$ ipython --no-banner

In [1]: import numpy as np

In [2]: np.set_printoptions(precision=2, suppress=True, linewidth=120, sign=" ")

In [3]: cent = 20 * np.array([[-1.8, -0.8, 1.0], [-0.1, 1.0, 0.7]])

In [4]: rng = np.random.default_rng(264541)

In [5]: z = rng.integers(0, 2, 24)

In [6]: E = cent[z] + rng.normal(size=(24, 3))

In [7]: E
Out[7]: 
array([[ -4.09,  18.39,  15.82],
       [-35.33, -16.53,  20.59],
       [ -3.01,  19.24,  13.56],
       [-35.86, -15.47,  19.68],
       [ -1.78,  18.81,  15.21],
       [ -2.45,  19.97,  14.86],
       [-35.32, -16.11,  19.31],
       [-37.73, -16.  ,  19.54],
       [-36.27, -14.61,  19.4 ],
       [ -1.79,  20.56,  13.02],
       [ -2.77,  21.21,  14.27],
       [ -3.03,  20.67,  13.97],
       [ -3.11,  20.94,  14.11],
       [ -2.66,  19.75,  15.2 ],
       [ -3.41,  20.63,  13.09],
       [-35.73, -16.78,  19.34],
       [-38.07, -16.93,  21.2 ],
       [-35.52, -16.01,  19.97],
       [ -3.42,  18.32,  13.6 ],
       [ -1.8 ,  19.74,  16.38],
       [ -0.42,  19.33,  13.86],
       [-36.86, -16.41,  20.03],
       [-35.32, -13.99,  20.2 ],
       [ -3.86,  19.95,  12.28]])

In [8]: cen = E - E.mean(axis=0)

In [9]: evecs = np.linalg.svd(cen)[2][:2]

In [10]: other = cen - cen @ evecs.T @ evecs

In [11]: np.round(np.cov(cen @ evecs.T, rowvar=False), 2) + 0
Out[11]: 
array([[ 617.54,    0.  ],
       [   0.  ,    1.01]])

In [12]: np.linalg.norm(other, axis=1).round(6).argmax()
Out[12]: np.int64(20)

In [13]: other.std(axis=0)
Out[13]: array([ 0.4 ,  0.45,  0.46])

In [14]: G = np.cov(E, rowvar=False)

In [15]: G.shape
Out[15]: (3, 3)

In [16]: np.argsort(-E.std(axis=0).round(6), kind="stable")
Out[16]: array([ 1,  0,  2])

In [17]: G
Out[17]: 
array([[285.83, 303.66, -48.37],
       [303.66, 324.21, -51.82],
       [-48.37, -51.82,   9.11]])

In [18]: left, sigma, VT = np.linalg.svd(E)

In [19]: np.argmax(sigma[:-1] / (sigma[1:] + 1e-6)) + 1
Out[19]: np.int64(2)

In [20]: sigma
Out[20]: array([ 140.27,   91.64,    4.81])

In [21]: other = left[:, :2] @ np.diag(sigma[:2]) @ VT[:2]

In [22]: np.linalg.matrix_rank(other)
Out[22]: np.int64(2)

In [23]: print(np.round(np.linalg.norm(E - other, 2), 2), np.round(sigma[2], 2))
4.81 4.81

In [24]: round(np.abs(E - other).max(), 2)
Out[24]: np.float64(1.46)

In [25]: other = E / np.sqrt((E ** 2).mean(axis=1, keepdims=True))

In [26]: np.linalg.matrix_rank(E - E.mean(axis=1, keepdims=True))
Out[26]: np.int64(2)

In [27]: np.linalg.matrix_rank(other) == np.linalg.matrix_rank(E)
Out[27]: np.True_

In [28]: np.linalg.norm(other, axis=1)
Out[28]: 
array([ 1.73,  1.73,  1.73,  1.73,  1.73,  1.73,  1.73,  1.73,  1.73,  1.73,  1.73,  1.73,  1.73,  1.73,  1.73,  1.73,
        1.73,  1.73,  1.73,  1.73,  1.73,  1.73,  1.73,  1.73])

In [29]: r0 = np.array([0, 3])

In [30]: print(np.polyval(r0, E[12]))
[ 3.  3.  3.]

In [31]: np.convolve(E[12], r0)
Out[31]: array([ 0.  , -9.32, 62.83, 42.33])

In [32]: np.correlate(E[12], E[9], "full")
Out[32]: array([-40.45, 208.93, 620.04, 252.76, -25.2 ])

In [33]: F = np.load("out2.npy")

In [34]: F
Out[34]: 
array([[ -3,  -3,  -3,  -3],
       [ -3,  -6,  -6,  -6],
       [ -3,  -6,  -9,  -9],
       [ -3,  -6,  -9, -12]])

In [35]: np.kron(np.eye(2, dtype=int), F)
Out[35]: 
array([[ -3,  -3,  -3,  -3,   0,   0,   0,   0],
       [ -3,  -6,  -6,  -6,   0,   0,   0,   0],
       [ -3,  -6,  -9,  -9,   0,   0,   0,   0],
       [ -3,  -6,  -9, -12,   0,   0,   0,   0],
       [  0,   0,   0,   0,  -3,  -3,  -3,  -3],
       [  0,   0,   0,   0,  -3,  -6,  -6,  -6],
       [  0,   0,   0,   0,  -3,  -6,  -9,  -9],
       [  0,   0,   0,   0,  -3,  -6,  -9, -12]])

In [36]: np.einsum("ii->", F)
Out[36]: np.int64(-30)
